% python3 -q
>>> import numpy as np
>>> from numpy import linalg as LA
>>> np.set_printoptions(suppress=True, linewidth=120)
>>> rng = np.random.default_rng(67544)
>>> idx = rng.integers(0, 2, 3)
>>> feats = np.triu((idx[:, None] == idx) & (rng.random((3, 3)) < 0.8), 1).astype(int)
>>> feats += feats.T
>>> print(feats)
[[0 0 1]
 [0 0 0]
 [1 0 0]]
>>> idx = rng.permutation(3)
>>> print(idx)
[2 1 0]
>>> M2 = feats[idx][:, idx]
>>> print(round(LA.det(M2), 2), round(float(LA.det(feats[idx])), 2))
0.0 0.0
>>> print(np.allclose(M2, feats))
True
>>> vals, V = LA.eigh(feats)
>>> x0 = np.array([1, 1, 2])
>>> print(round(float(x0 @ feats @ x0 / (x0 @ x0)), 2), vals[0], vals[-1])
0.67 -1.0 1.0
>>> print(np.round(V * np.abs(vals) @ V.T, 2) + 0)
[[1. 0. 0.]
 [0. 0. 0.]
 [0. 0. 1.]]
>>> print([round(float(LA.det(feats[:i, :i])), 2) + 0 for i in range(1, 4)])
[0.0, 0.0, 0.0]
>>> print(np.round(LA.eigvalsh(feats).min(), 2))
-1.0
>>> print(np.all(LA.eigvalsh(feats) > 0))
False
>>> try:
...     LA.cholesky(feats)
... except LA.LinAlgError as e:
...     print("failed:", e)
... 
failed: Matrix is not positive definite
>>> print(np.abs(np.diag(LA.qr(feats)[1])) > 1e-9)
[ True False  True]
>>> print(LA.lstsq(feats[:-1].T, feats[-1])[2])
1
>>> print(np.allclose(feats[:-1].T @ LA.lstsq(feats[:-1].T, feats[-1])[0], feats[-1]))
False
>>> try:
...     LA.inv(feats)
... except LA.LinAlgError as e:
...     print(repr(e))
... 
LinAlgError('Singular matrix')
